$ python -q
>>> import numpy as np
>>> np.set_printoptions(precision=2, suppress=True, linewidth=200, floatmode="fixed")
>>> m1 = np.load("arr.npy")
>>> m1
array([[-0.40, -1.40, -1.50,  1.10, -1.40, -1.60, -0.30,  0.40, -0.40,  0.50, -0.50,  1.00, -1.30],
       [-0.90, -0.40,  0.50, -1.40, -0.80,  0.30,  1.30, -0.40, -0.10,  1.60, -2.80, -0.30, -1.00],
       [ 1.70, -0.80,  0.00, -0.60,  0.70,  1.10,  1.10, -0.50,  0.00, -0.90,  1.60,  0.80, -0.50],
       [ 0.30, -0.20, -1.00,  1.00, -0.10, -0.30, -0.20,  1.70,  0.10,  1.60, -0.30,  0.90, -0.30],
       [ 1.30,  1.40,  0.30, -0.90, -0.10,  1.50,  0.20,  1.50,  0.30, -1.60,  0.50, -0.30, -1.90],
       [ 1.80,  0.30, -1.20,  0.60,  0.20,  0.20,  0.60, -0.60, -0.20,  1.90, -1.00,  1.60,  0.60],
       [ 0.60, -1.00,  1.10, -0.70, -0.30, -0.50, -0.50,  1.20,  0.10, -0.80, -0.20, -2.20,  0.10],
       [ 0.80,  1.20, -0.50, -1.00,  1.10,  0.20, -0.40,  0.60, -0.60, -0.20,  0.60,  1.30, -1.30],
       [ 1.00, -0.90,  0.90, -0.40,  0.80,  0.80, -0.40,  1.50,  0.90, -0.10,  0.10, -1.40,  0.20],
       [ 0.20,  0.50, -0.40, -0.70,  0.40, -1.30,  0.30,  0.20,  0.40, -0.50, -1.60,  1.10, -2.20],
       [ 1.30,  0.70, -0.10,  1.50, -1.20, -1.50,  0.20, -0.90,  0.20,  0.50, -1.00,  0.00,  0.10],
       [-0.90, -2.90, -1.60,  0.30, -1.70,  1.20, -1.40, -0.80,  0.30,  0.40, -0.10, -1.30,  0.60],
       [ 0.50, -0.70,  0.00, -0.20,  1.10,  0.10, -0.90, -0.70, -0.80,  3.00, -1.00, -1.60,  1.40],
       [ 0.20,  1.20,  1.80,  0.40,  0.10, -1.70,  0.10,  0.10,  0.70, -0.10,  0.90,  0.00, -0.30]])
>>> x = np.array([-1, 2, 2, 2, -2, 1, -2, -2, -2, -2, 0, -2, -2])
>>> h = np.maximum(m1 @ x, 0)
>>> h
array([0.00, 0.00, 0.00, 0.00, 5.60, 0.00, 2.50, 0.00, 0.00, 0.00, 3.60, 1.50, 0.00, 3.70])
>>> np.maximum(m1 @ (3 * x), 0)
array([ 0.00,  0.00,  0.00,  0.00, 16.80,  0.00,  7.50,  0.00,  0.00,  0.00, 10.80,  4.50,  0.00, 11.10])
>>> np.flatnonzero(h > 1e-9)
array([ 4,  6, 10, 11, 13])
>>> np.tanh(m1 @ x)
array([-0.95, -0.96, -1.00, -1.00,  1.00, -1.00,  0.99, -0.98, -1.00, -0.97,  1.00,  0.91, -1.00,  1.00])
